In [1]: import numpy as np

In [2]: import numpy.linalg as la

In [3]: np.set_printoptions(precision=3, suppress=True, linewidth=160, legacy="1.25")

In [4]: def rd(a):
   ...:     return np.round(a, 3) + 0
   ...: 

In [5]: m1 = np.loadtxt("layer11.csv", delimiter=",")

In [6]: rd(m1)
Out[6]: 
array([[0.097, 0.136, 0.097, 0.136, 0.097, 0.058, 0.019, 0.019, 0.097, 0.136],
       [0.136, 0.19 , 0.136, 0.19 , 0.136, 0.081, 0.027, 0.027, 0.136, 0.19 ],
       [0.097, 0.136, 0.097, 0.136, 0.097, 0.058, 0.019, 0.019, 0.097, 0.136],
       [0.136, 0.19 , 0.136, 0.19 , 0.136, 0.081, 0.027, 0.027, 0.136, 0.19 ],
       [0.097, 0.136, 0.097, 0.136, 0.097, 0.058, 0.019, 0.019, 0.097, 0.136],
       [0.058, 0.081, 0.058, 0.081, 0.058, 0.035, 0.012, 0.012, 0.058, 0.081],
       [0.019, 0.027, 0.019, 0.027, 0.019, 0.012, 0.004, 0.004, 0.019, 0.027],
       [0.019, 0.027, 0.019, 0.027, 0.019, 0.012, 0.004, 0.004, 0.019, 0.027],
       [0.097, 0.136, 0.097, 0.136, 0.097, 0.058, 0.019, 0.019, 0.097, 0.136],
       [0.136, 0.19 , 0.136, 0.19 , 0.136, 0.081, 0.027, 0.027, 0.136, 0.19 ]])

In [7]: rank = la.matrix_rank(m1)

In [8]: rank
Out[8]: 1

In [9]: ns = la.svd(m1)[2][rank:].T

In [10]: [int(la.matrix_rank(m1[:i])) for i in range(1, len(m1) + 1)]
Out[10]: [1, 1, 1, 1, 1, 1, 1, 1, 1, 1]

In [11]: [int(la.matrix_rank(m1[:, :j + 1])) for j in range(10)]
Out[11]: [1, 1, 1, 1, 1, 1, 1, 1, 1, 1]

In [12]: U, s, vt = la.svd(m1)

In [13]: evecs = vt[:(s > 1e-8).sum()]

In [14]: rng = np.random.default_rng(6378)

In [15]: x0 = m1[9] + -3 * m1[0] + rng.integers(2) * np.eye(10)[9]

In [16]: rd(x0)
Out[16]: array([-0.155, -0.217, -0.155, -0.217, -0.155, -0.093, -0.031, -0.031, -0.155, -0.217])

In [17]: rd(np.diag(evecs.T @ evecs))
Out[17]: array([0.097, 0.19 , 0.097, 0.19 , 0.097, 0.035, 0.004, 0.004, 0.097, 0.19 ])

In [18]: np.allclose(evecs.T @ evecs @ x0, x0)
Out[18]: True

In [19]: la.matrix_rank(np.vstack([m1, x0]))
Out[19]: 1

In [20]: rd(evecs.T @ evecs)
Out[20]: 
array([[0.097, 0.136, 0.097, 0.136, 0.097, 0.058, 0.019, 0.019, 0.097, 0.136],
       [0.136, 0.19 , 0.136, 0.19 , 0.136, 0.081, 0.027, 0.027, 0.136, 0.19 ],
       [0.097, 0.136, 0.097, 0.136, 0.097, 0.058, 0.019, 0.019, 0.097, 0.136],
       [0.136, 0.19 , 0.136, 0.19 , 0.136, 0.081, 0.027, 0.027, 0.136, 0.19 ],
       [0.097, 0.136, 0.097, 0.136, 0.097, 0.058, 0.019, 0.019, 0.097, 0.136],
       [0.058, 0.081, 0.058, 0.081, 0.058, 0.035, 0.012, 0.012, 0.058, 0.081],
       [0.019, 0.027, 0.019, 0.027, 0.019, 0.012, 0.004, 0.004, 0.019, 0.027],
       [0.019, 0.027, 0.019, 0.027, 0.019, 0.012, 0.004, 0.004, 0.019, 0.027],
       [0.097, 0.136, 0.097, 0.136, 0.097, 0.058, 0.019, 0.019, 0.097, 0.136],
       [0.136, 0.19 , 0.136, 0.19 , 0.136, 0.081, 0.027, 0.027, 0.136, 0.19 ]])

In [21]: lab = rng.permutation(10)

In [22]: lab
Out[22]: array([2, 4, 5, 3, 0, 1, 6, 7, 9, 8])

In [23]: B = m1[lab][:, lab]

In [24]: rd(np.sort(np.abs(la.eigvals(B))))
Out[24]: array([0., 0., 0., 0., 0., 0., 0., 0., 0., 1.])

In [25]: rd(B)
Out[25]: 
array([[0.097, 0.097, 0.058, 0.136, 0.097, 0.136, 0.019, 0.019, 0.136, 0.097],
       [0.097, 0.097, 0.058, 0.136, 0.097, 0.136, 0.019, 0.019, 0.136, 0.097],
       [0.058, 0.058, 0.035, 0.081, 0.058, 0.081, 0.012, 0.012, 0.081, 0.058],
       [0.136, 0.136, 0.081, 0.19 , 0.136, 0.19 , 0.027, 0.027, 0.19 , 0.136],
       [0.097, 0.097, 0.058, 0.136, 0.097, 0.136, 0.019, 0.019, 0.136, 0.097],
       [0.136, 0.136, 0.081, 0.19 , 0.136, 0.19 , 0.027, 0.027, 0.19 , 0.136],
       [0.019, 0.019, 0.012, 0.027, 0.019, 0.027, 0.004, 0.004, 0.027, 0.019],
       [0.019, 0.019, 0.012, 0.027, 0.019, 0.027, 0.004, 0.004, 0.027, 0.019],
       [0.136, 0.136, 0.081, 0.19 , 0.136, 0.19 , 0.027, 0.027, 0.19 , 0.136],
       [0.097, 0.097, 0.058, 0.136, 0.097, 0.136, 0.019, 0.019, 0.136, 0.097]])

In [26]: np.allclose(B, m1)
Out[26]: False

In [27]: np.trace(B)
Out[27]: 1.0

In [28]: rd(la.det(B)), rd(la.det(m1[lab]))
Out[28]: (0.0, 0.0)

In [29]: rd(np.diag(B))
Out[29]: array([0.097, 0.097, 0.035, 0.19 , 0.097, 0.19 , 0.004, 0.004, 0.19 , 0.097])

In [30]: ev, evecs = la.eigh(m1)

In [31]: x0 = np.array([1, 0, 2, 2, 0, -1, -2, 0, 0, -1])

In [32]: rd(la.eigvalsh(m1[1:, 1:]))
Out[32]: array([0.   , 0.   , 0.   , 0.   , 0.   , 0.   , 0.   , 0.   , 0.903])

In [33]: rd(np.abs(m1).sum(axis=1).max()), rd(np.abs(ev).max())
Out[33]: (1.248, 1.0)

In [34]: rd(evecs * np.abs(ev) @ evecs.T)
Out[34]: 
array([[0.097, 0.136, 0.097, 0.136, 0.097, 0.058, 0.019, 0.019, 0.097, 0.136],
       [0.136, 0.19 , 0.136, 0.19 , 0.136, 0.081, 0.027, 0.027, 0.136, 0.19 ],
       [0.097, 0.136, 0.097, 0.136, 0.097, 0.058, 0.019, 0.019, 0.097, 0.136],
       [0.136, 0.19 , 0.136, 0.19 , 0.136, 0.081, 0.027, 0.027, 0.136, 0.19 ],
       [0.097, 0.136, 0.097, 0.136, 0.097, 0.058, 0.019, 0.019, 0.097, 0.136],
       [0.058, 0.081, 0.058, 0.081, 0.058, 0.035, 0.012, 0.012, 0.058, 0.081],
       [0.019, 0.027, 0.019, 0.027, 0.019, 0.012, 0.004, 0.004, 0.019, 0.027],
       [0.019, 0.027, 0.019, 0.027, 0.019, 0.012, 0.004, 0.004, 0.019, 0.027],
       [0.097, 0.136, 0.097, 0.136, 0.097, 0.058, 0.019, 0.019, 0.097, 0.136],
       [0.136, 0.19 , 0.136, 0.19 , 0.136, 0.081, 0.027, 0.027, 0.136, 0.19 ]])

In [35]: u, v = m1[6], m1[1]

In [36]: rd(u @ v)
Out[36]: 0.027

In [37]: pr = (u @ v) / (u @ u) * u

In [38]: rd(np.outer(u, v))
Out[38]: 
array([[0.003, 0.004, 0.003, 0.004, 0.003, 0.002, 0.001, 0.001, 0.003, 0.004],
       [0.004, 0.005, 0.004, 0.005, 0.004, 0.002, 0.001, 0.001, 0.004, 0.005],
       [0.003, 0.004, 0.003, 0.004, 0.003, 0.002, 0.001, 0.001, 0.003, 0.004],
       [0.004, 0.005, 0.004, 0.005, 0.004, 0.002, 0.001, 0.001, 0.004, 0.005],
       [0.003, 0.004, 0.003, 0.004, 0.003, 0.002, 0.001, 0.001, 0.003, 0.004],
       [0.002, 0.002, 0.002, 0.002, 0.002, 0.001, 0.   , 0.   , 0.002, 0.002],
       [0.001, 0.001, 0.001, 0.001, 0.001, 0.   , 0.   , 0.   , 0.001, 0.001],
       [0.001, 0.001, 0.001, 0.001, 0.001, 0.   , 0.   , 0.   , 0.001, 0.001],
       [0.003, 0.004, 0.003, 0.004, 0.003, 0.002, 0.001, 0.001, 0.003, 0.004],
       [0.004, 0.005, 0.004, 0.005, 0.004, 0.002, 0.001, 0.001, 0.004, 0.005]])

In [39]: rd(pr)
Out[39]: array([0.136, 0.19 , 0.136, 0.19 , 0.136, 0.081, 0.027, 0.027, 0.136, 0.19 ])

In [40]: (v - pr) @ u
Out[40]: 0.0
